% python3 -q
>>> import numpy as np
>>> import numpy.linalg as la
>>> np.set_printoptions(precision=2, suppress=True, linewidth=140)
>>> feats = np.load("w.npy")
>>> print(feats)
[[-3.  1.  0.  0.  0.  0.]
 [ 0. -3.  1.  0.  0.  0.]
 [ 0.  0. -3.  1.  0.  0.]
 [ 0.  0.  0. -3.  1.  0.]
 [ 0.  0.  0.  0. -3.  1.]
 [ 0.  0.  0.  0.  0. -3.]]
>>> # triangular: eigenvalues sit on the diagonal
>>> left, sigma, Vt = la.svd(feats, full_matrices=False)
>>> round(np.sqrt((sigma ** 2).sum()), 2), round(la.norm(feats), 2)
(np.float64(7.68), np.float64(7.68))
>>> (sigma > 1e-8).sum()
np.int64(6)
>>> np.cumsum(sigma ** 2) / np.sum(sigma ** 2)
array([0.26, 0.49, 0.68, 0.82, 0.92, 1.  ])
>>> np.round(left.T @ left, 2) + 0
array([[1., 0., 0., 0., 0., 0.],
       [0., 1., 0., 0., 0., 0.],
       [0., 0., 1., 0., 0., 0.],
       [0., 0., 0., 1., 0., 0.],
       [0., 0., 0., 0., 1., 0.],
       [0., 0., 0., 0., 0., 1.]])
>>> vec = np.array([1, 3, 3, -3, 3, 1])
>>> h1 = np.maximum(feats @ vec, 0)
>>> np.flatnonzero(h1 > 1e-9)
array([3])
>>> np.maximum(feats @ vec, 0) - np.maximum(-feats @ vec, 0)
array([  0.,  -6., -12.,  12.,  -8.,  -3.])
>>> B = la.invert(feats)
Traceback (most recent call last):
  File "<python-input-15>", line 1, in <module>
    B = la.invert(feats)
        ^^^^^^^^^
AttributeError: module 'numpy.linalg' has no attribute 'invert'
>>> B = la.inv(feats)
>>> la.det(feats) * B
array([[-243.,  -81.,  -27.,   -9.,   -3.,   -1.],
       [  -0., -243.,  -81.,  -27.,   -9.,   -3.],
       [  -0.,   -0., -243.,  -81.,  -27.,   -9.],
       [  -0.,   -0.,   -0., -243.,  -81.,  -27.],
       [  -0.,   -0.,   -0.,   -0., -243.,  -81.],
       [  -0.,   -0.,   -0.,   -0.,   -0., -243.]])
>>> round(la.cond(feats), 2)
np.float64(1.84)
>>> np.round(la.inv(B), 2) + 0
array([[-3.,  1.,  0.,  0.,  0.,  0.],
       [ 0., -3.,  1.,  0.,  0.,  0.],
       [ 0.,  0., -3.,  1.,  0.,  0.],
       [ 0.,  0.,  0., -3.,  1.,  0.],
       [ 0.,  0.,  0.,  0., -3.,  1.],
       [ 0.,  0.,  0.,  0.,  0., -3.]])
>>> mat = np.loadtxt("out3.csv", delimiter=",")
>>> mat
array([[1.  , 0.  , 0.  , 0.  ],
       [0.33, 0.33, 0.  , 0.33],
       [0.  , 0.5 , 0.5 , 0.  ],
       [0.25, 0.  , 0.25, 0.5 ]])
>>> mat.sum(axis=1)
array([1., 1., 1., 1.])
>>> la.matrix_power(mat, 2)
array([[1.  , 0.  , 0.  , 0.  ],
       [0.53, 0.11, 0.08, 0.28],
       [0.17, 0.42, 0.25, 0.17],
       [0.38, 0.12, 0.25, 0.25]])
>>> np.round(la.matrix_power(mat, 100), 2) + 0
array([[1., 0., 0., 0.],
       [1., 0., 0., 0.],
       [1., 0., 0., 0.],
       [1., 0., 0., 0.]])
>>> p = np.eye(4)[0]
>>> for _ in range(5):
...     p = p @ mat
...     print(p.round(2))
... 
[1. 0. 0. 0.]
[1. 0. 0. 0.]
[1. 0. 0. 0.]
[1. 0. 0. 0.]
[1. 0. 0. 0.]
>>> blk = np.stack([mat, 3 * mat, mat[::-1]])
>>> la.matrix_rank(blk.reshape(3, -1))
np.int64(2)
>>> print(la.norm(blk, axis=(1, 2)))
[1.49 4.46 1.49]
>>> np.einsum("bij,cij->bc", blk, blk)
array([[ 2.21,  6.62,  0.83],
       [ 6.62, 19.88,  2.5 ],
       [ 0.83,  2.5 ,  2.21]])
>>> print((blk @ mat.T).shape)
(3, 4, 4)
>>> [int(la.matrix_rank(la.matrix_power(feats, p))) for p in range(1, 7)]
[6, 6, 6, 6, 6, 6]
>>> np.sort(la.eigvals(feats))
array([-3., -3., -3., -3., -3., -3.])
>>> Q = mat.astype(float).copy()
>>> for j in range(4):
...     Q[:, j] -= Q[:, :j] @ (Q[:, :j].T @ Q[:, j])
...     Q[:, j] /= la.norm(Q[:, j])
... 
>>> np.round(Q.T @ mat, 2) + 0
array([[1.08, 0.1 , 0.06, 0.22],
       [0.  , 0.59, 0.41, 0.15],
       [0.  , 0.  , 0.37, 0.14],
       [0.  , 0.  , 0.  , 0.52]])
>>> B = np.array([[2, 2, 0, 0, 2, 1, 2, 1, 0],
...     [1, 0, 1, 1, 1, 0, 0, 2, 1],
...     [1, 1, 1, 2, 0, 1, 2, 1, 2],
...     [2, 0, 1, 0, 2, 1, 2, 1, 0],
...     [0, 0, 2, 1, 2, 2, 1, 1, 1],
...     [1, 2, 0, 2, 1, 2, 1, 0, 1],
...     [0, 2, 1, 1, 1, 2, 1, 2, 2],
...     [0, 1, 0, 1, 0, 0, 0, 2, 2],
...     [2, 1, 2, 0, 0, 2, 2, 0, 1]])
>>> A = B - B.T
>>> A
array([[ 0,  1, -1, -2,  2,  0,  2,  1, -2],
       [-1,  0,  0,  1,  1, -2, -2,  1,  0],
       [ 1,  0,  0,  1, -2,  1,  1,  1,  0],
       [ 2, -1, -1,  0,  1, -1,  1,  0,  0],
       [-2, -1,  2, -1,  0,  1,  0,  1,  1],
       [ 0,  2, -1,  1, -1,  0, -1,  0, -1],
       [-2,  2, -1, -1,  0,  1,  0,  2,  0],
       [-1, -1, -1,  0, -1,  0, -2,  0,  2],
       [ 2,  0,  0,  0, -1,  1,  0, -2,  0]])
>>> vec = np.array([1, 0, 1, 0, 2, 1, 0, 1, 1])
>>> A @ np.ones(9)
array([ 1., -2.,  3.,  1.,  1., -1.,  1., -4.,  0.])
>>> print(A * vec)
[[ 0  0 -1  0  4  0  0  1 -2]
 [-1  0  0  0  2 -2  0  1  0]
 [ 1  0  0  0 -4  1  0  1  0]
 [ 2  0 -1  0  2 -1  0  0  0]
 [-2  0  2  0  0  1  0  1  1]
 [ 0  0 -1  0 -2  0  0  0 -1]
 [-2  0 -1  0  0  1  0  2  0]
 [-1  0 -1  0 -2  0  0  0  2]
 [ 2  0  0  0 -2  1  0 -2  0]]
>>> J = np.array([[0, -3, -5, -6, -2, 2],
...     [3, 0, -2, 0, 2, -2],
...     [5, 2, 0, -2, -4, 2],
...     [6, 0, 2, 0, 3, 0],
...     [2, -2, 4, -3, 0, -4],
...     [-2, 2, -2, 0, 4, 0]])
>>> # skew, so no eigenvalue has a real part
>>> vec = np.array([7, 0, 5, 8, 0, 8])
>>> la.svd(J, compute_uv=False)
array([9.54, 9.54, 6.44, 6.44, 2.54, 2.54])
>>> vec @ J @ vec
np.int64(0)
>>> Q = la.solve(np.eye(6) - J, np.eye(6) + J)
>>> np.round(la.det(Q), 2)
np.float64(1.0)
>>> K = np.loadtxt("m.csv", delimiter=",")
>>> print(K)
[[ 0.  2.  0.  1. -4. -4.  0. -1. -1. -1.  1. -4. -3.  1.]
 [ 2. -2. -2.  2.  3.  1.  1. -2.  1. -1.  1.  0.  0. -3.]
 [ 0. -2. -2.  1. -1. -1. -3. -3. -2.  1.  0.  0.  1.  2.]
 [ 1.  2.  1. -4. -2. -4.  4.  2. -2.  1.  0.  0.  0. -3.]
 [-4.  3. -1. -2.  2. -3. -1. -1.  0. -2. -3.  3.  0.  0.]
 [-4.  1. -1. -4. -3.  2.  0. -1. -1. -3.  4. -1.  0.  1.]
 [ 0.  1. -3.  4. -1.  0.  0.  1.  0.  0.  0. -2. -4.  1.]
 [-1. -2. -3.  2. -1. -1.  1.  2.  1.  1.  2. -1.  0. -1.]
 [-1.  1. -2. -2.  0. -1.  0.  1.  2. -1.  3.  3. -2. -2.]
 [-1. -1.  1.  1. -2. -3.  0.  1. -1.  0. -1.  0.  2. -2.]
 [ 1.  1.  0.  0. -3.  4.  0.  2.  3. -1.  0.  4.  2.  0.]
 [-4.  0.  0.  0.  3. -1. -2. -1.  3.  0.  4. -2.  2.  3.]
 [-3.  0.  1.  0.  0.  0. -4.  0. -2.  2.  2.  2.  4.  4.]
 [ 1. -3.  2. -3.  0.  1.  1. -1. -2. -2.  0.  3.  4. -4.]]
>>> r0 = np.array([7, 1, 4, -5, 4, -7, -4, 8, -1, -7, -7, -8, -2, 5])
>>> B = K + np.outer(r0, np.eye(14)[12])
>>> la.matrix_rank(B - K)
np.int64(1)
>>> rng = np.random.default_rng(315)
>>> idx = rng.permutation(14)
>>> idx
array([ 4,  6, 10,  5,  0,  8,  3, 13, 12, 11,  1,  9,  2,  7])
>>> B = K[idx][:, idx]
>>> np.trace(B)
np.float64(-2.0)
>>> r0 = np.array([-1, -2, 2])
>>> print(np.convolve(K[1], r0))
[ -2.  -2.  10.  -2. -11.  -3.   3.   2.   5.  -5.   3.  -4.   2.   3.   6.  -6.]
>>> np.correlate(K[1], K[0], "full")
array([  2.,  -8.,  -4.,  18.,   1., -18., -10.,  -4.,  -7.,  -1.,  11.,   0., -23., -18.,  -1.,  21.,   7.,   3.,   6.,  -6.,   3.,  10.,
        14.,  -3.,   0.,  -6.,   0.])
>>> np.all(la.eigvalsh(K) > 0)
np.False_
>>> try:
...     la.cholesky(K)
... except la.LinAlgError as e:
...     print(repr(e))
... 
LinAlgError('Matrix is not positive definite')
>>> w, V = la.eigh(K)
>>> la.eigvalsh(K + 4 * np.eye(14))
array([-8.98, -7.22, -4.  , -2.27, -0.38,  1.59,  3.91,  4.58,  5.94,  7.67, 10.67, 12.4 , 13.48, 16.6 ])
>>> np.abs(V[:, -1])
array([0.37, 0.09, 0.13, 0.26, 0.18, 0.25, 0.36, 0.13, 0.02, 0.04, 0.19, 0.36, 0.54, 0.26])
>>> np.unique(w.round(6) + 0, return_counts=True)[1]
array([1, 1, 1, 1, 1, 1, 1, 1, 1, 1, 1, 1, 1, 1])
>>> print(w)
[-12.98 -11.22  -8.    -6.27  -4.38  -2.41  -0.09   0.58   1.94   3.67   6.67   8.4    9.48  12.6 ]
>>> th = np.sort(rng.uniform(-2, 2, 28))
>>> X = np.c_[th, th ** 2, th ** 3] @ np.array([[-8, 7, 7, 6, -7, 6, 8, -3, -1],
...     [0, 2, 3, 9, -1, 3, 2, 8, 6],
...     [-5, -9, -3, 7, 1, 4, 9, 3, -5]])
>>> X
array([[ 27.66,  22.65,   5.73, -11.62,   4.95, -15.05, -36.05,  12.17,  30.34],
       [ 16.25,   7.62,   0.25,  -5.38,   5.19,  -8.72, -19.46,   9.27,  15.99],
       [ 15.56,   6.82,  -0.03,  -5.08,   5.16,  -8.35, -18.51,   9.03,  15.15],
       [ 15.42,   6.66,  -0.09,  -5.01,   5.16,  -8.28, -18.32,   8.98,  14.98],
       [ 13.64,   4.68,  -0.77,  -4.26,   5.05,  -7.34, -15.87,   8.27,  12.78],
       [ 10.16,   1.27,  -1.87,  -2.99,   4.66,  -5.54, -11.26,   6.64,   8.6 ],
       [  3.85,  -1.92,  -2.22,  -1.47,   2.75,  -2.35,  -3.8 ,   2.54,   1.95],
       [  3.79,  -1.92,  -2.2 ,  -1.46,   2.72,  -2.32,  -3.73,   2.49,   1.9 ],
       [ -1.89,   1.6 ,   1.72,   1.92,  -1.64,   1.58,   2.04,  -0.23,   0.03],
       [ -4.3 ,   2.8 ,   3.65,   5.57,  -3.42,   3.92,   5.16,   0.68,   0.34],
       [ -6.02,   2.97,   4.71,   8.6 ,  -4.42,   5.68,   7.67,   1.83,   0.49],
       [-12.91,   0.06,   6.98,  21.82,  -6.98,  12.9 ,  18.84,   7.91,   0.02],
       [-13.2 ,  -0.14,   7.03,  22.39,  -7.05,  13.21,  19.34,   8.19,  -0.03],
       [-16.87,  -3.05,   7.46,  29.57,  -7.86,  17.02,  25.64,  11.76,  -0.84],
       [-20.75,  -6.66,   7.58,  37.15,  -8.5 ,  21.01,  32.43,  15.58,  -1.94],
       [-22.21,  -8.13,   7.56,  40.  ,  -8.7 ,  22.5 ,  35.01,  17.03,  -2.42],
       [-22.35,  -8.27,   7.56,  40.26,  -8.72,  22.64,  35.26,  17.17,  -2.46],
       [-24.44, -10.46,   7.48,  44.32,  -8.96,  24.77,  38.96,  19.24,  -3.19],
       [-25.02, -11.08,   7.44,  45.44,  -9.03,  25.36,  39.99,  19.81,  -3.4 ],
       [-25.54, -11.65,   7.41,  46.44,  -9.08,  25.88,  40.92,  20.32,  -3.59],
       [-26.94, -13.19,   7.3 ,  49.15,  -9.21,  27.3 ,  43.41,  21.71,  -4.11],
       [-35.97, -23.81,   6.19,  66.44,  -9.79,  36.34,  59.63,  30.61,  -7.92],
       [-38.4 , -26.83,   5.79,  71.05,  -9.88,  38.76,  64.03,  32.99,  -9.04],
       [-44.05, -34.04,   4.73,  81.7 , -10.02,  44.33,  74.25,  38.49, -11.76],
       [-44.09, -34.09,   4.72,  81.78, -10.02,  44.37,  74.33,  38.53, -11.78],
       [-50.01, -41.9 ,   3.44,  92.86, -10.05,  50.17,  85.08,  44.25, -14.8 ],
       [-54.52, -47.98,   2.37, 101.25, -10.02,  54.56,  93.29,  48.58, -17.2 ],
       [-55.77, -49.69,   2.06, 103.58, -10.  ,  55.78,  95.58,  49.78, -17.88]])
>>> left, sigma, Vt = la.svd(X)
>>> np.argmax(sigma[:-1] / (sigma[1:] + 1e-6)) + 1
np.int64(3)
>>> sigma.round(2) + 0
array([441.17,  67.38,  39.57,   0.  ,   0.  ,   0.  ,   0.  ,   0.  ,   0.  ])
>>> B = left[:, :3] @ np.diag(sigma[:3]) @ Vt[:3]
>>> print(la.matrix_rank(X, rtol=0.05))
3
>>> la.matrix_rank(B)
np.int64(3)
>>> round(float(np.abs(X - B).max()), 2)
0.0
>>> w, V = la.eigh(K)
>>> vec = np.array([0, 1, 1, 0, 1, 3, 0, 0, 0, 3, 2, 3, 1, 0])
>>> la.eigvalsh(K[1:, 1:])
array([-12.47,  -8.67,  -7.89,  -6.11,  -3.38,  -2.23,   0.28,   1.4 ,   2.17,   6.49,   7.87,   9.36,  11.18])
>>> (np.sign(V[:, -1].round(6)) == np.sign(V[0, -1].round(6))).astype(int)
array([1, 1, 0, 1, 0, 0, 1, 1, 0, 1, 0, 0, 0, 0])
>>> np.abs(K).sum(axis=1).max(), round(float(np.abs(w).max()), 2)
(np.float64(27.0), 12.98)
>>> vec @ K @ vec / (vec @ vec), round(float(w[0]), 2), round(w[-1], 2)
(np.float64(0.8), -12.98, np.float64(12.6))
